>>> import numpy as np
>>> np.set_printoptions(suppress=True, linewidth=140)
>>> tidy = lambda a: np.round(a, 1) + 0
>>> X = np.load("m.npy")
>>> X
array([[ 0, -6, -6, -6,  0, -6, -4],
       [ 0, -3, -3, -3,  0, -3, -2],
       [ 0, -6, -6, -6,  0, -6, -4],
       [ 0,  3,  3,  3,  0,  3,  2],
       [ 0, -3, -3, -3,  0, -3, -2],
       [ 0, -3, -3, -3,  0, -3, -2],
       [ 0,  9,  9,  9,  0,  9,  6],
       [ 0,  6,  6,  6,  0,  6,  4],
       [ 0,  9,  9,  9,  0,  9,  6],
       [ 0,  6,  6,  6,  0,  6,  4],
       [ 0, -9, -9, -9,  0, -9, -6],
       [ 0,  6,  6,  6,  0,  6,  4],
       [ 0,  3,  3,  3,  0,  3,  2],
       [ 0, -9, -9, -9,  0, -9, -6],
       [ 0, -6, -6, -6,  0, -6, -4]])
>>> # columns 1 and 2 are equal
>>> x0 = np.array([0, 0, 1, 2, 0, 2, 1])
>>> h1 = np.maximum(X @ x0, 0)
>>> np.flatnonzero(h1 > 1e-9)
array([ 3,  6,  7,  8,  9, 11, 12])
>>> np.maximum(X @ (3 * x0), 0)
array([  0,   0,   0,  51,   0,   0, 153, 102, 153, 102,   0, 102,  51,   0,   0])
>>> tidy(np.tanh(X @ x0))
array([-1., -1., -1.,  1., -1., -1.,  1.,  1.,  1.,  1., -1.,  1.,  1., -1., -1.])
>>> J = np.load("dump.npy")
>>> J
array([[-1.6, -3.4, -1.3,  2.7,  0.3,  1.3, -0.3, -0.2],
       [-1.3, -2.7, -1. ,  2.2,  0.3,  1. , -0.3, -0.1],
       [-0.9, -1.9, -0.7,  1.5,  0.2,  0.7, -0.2, -0.1],
       [ 0.6,  1.3,  0.5, -1. , -0.1, -0.5,  0.1,  0.1],
       [ 0.9,  1.9,  0.7, -1.5, -0.2, -0.7,  0.2,  0.1],
       [-1.2, -2.5, -1. ,  2. ,  0.2,  1. , -0.2, -0.1],
       [-0.5, -1. , -0.4,  0.8,  0.1,  0.4, -0.1,  0. ],
       [ 0.5,  1. ,  0.4, -0.8, -0.1, -0.4,  0.1,  0. ],
       [-0.8, -1.7, -0.6,  1.4,  0.2,  0.6, -0.2, -0.1]])
>>> np.linalg.matrix_rank(J, rtol=0.1)
np.int64(1)
>>> [round(float(x), 1) for x in np.linalg.svd(J, compute_uv=False)[:3]]
[9.2, 0.2, 0.1]
